$ python3 -q
>>> import numpy as np
>>> from numpy import linalg as LA
>>> np.set_printoptions(precision=2, suppress=True, linewidth=100)
>>> rd = lambda a: np.round(a, 2) + 0
>>> X = np.load("m.npy")
>>> print(X)
[[12  3  1  2]
 [ 2 27  3  2]
 [ 2  3 26  0]
 [ 0  0  3 -2]]
>>> ang = np.radians(90)
>>> R = np.eye(4)
>>> R[3, 3] = R[0, 0] = np.cos(ang)
>>> R[3, 0], R[0, 3] = -np.sin(ang), np.sin(ang)
>>> print(rd(R))
[[ 0.  0.  0.  1.]
 [ 0.  1.  0.  0.]
 [ 0.  0.  1.  0.]
 [-1.  0.  0.  0.]]
>>> M2 = X @ R.T
>>> print(rd(M2))
[[  2.   3.   1. -12.]
 [  2.  27.   3.  -2.]
 [  0.   3.  26.  -2.]
 [ -2.   0.   3.   0.]]
>>> m1 = 2 * np.eye(3) + np.eye(3, k=1)
>>> print(m1)
[[2. 1. 0.]
 [0. 2. 1.]
 [0. 0. 2.]]
>>> # triangular: eigenvalues sit on the diagonal
>>> rng = np.random.default_rng(343156)
>>> lab = rng.permutation(3)
>>> print(lab)
[0 2 1]
>>> M2 = m1[lab][:, lab]
>>> print(np.diag(M2))
[2. 2. 2.]
>>> print(m1 @ m1)
[[4. 4. 1.]
 [0. 4. 4.]
 [0. 0. 4.]]
>>> print(rd(LA.matrix_power(m1 - np.diag(np.diag(m1)), 3)))
[[0. 0. 0.]
 [0. 0. 0.]
 [0. 0. 0.]]
>>> ev, evecs = LA.eig(m1)
>>> print(rd(np.sort(LA.eigvals(m1 @ m1))))
[4. 4. 4.]
>>> print(m1 @ evecs[:, 0] - ev[0] * evecs[:, 0])
[0. 0. 0.]
>>> print(np.prod(ev))
8.0
>>> r0, g = m1[1], m1[2]
>>> print(r0 @ g)
2.0
>>> print(r0 @ r0)
5.0
>>> p = (r0 @ g) / (r0 @ r0) * r0
>>> print(LA.matrix_rank(np.outer(r0, g)))
1
>>> print(g - p)
[ 0.  -0.8  1.6]
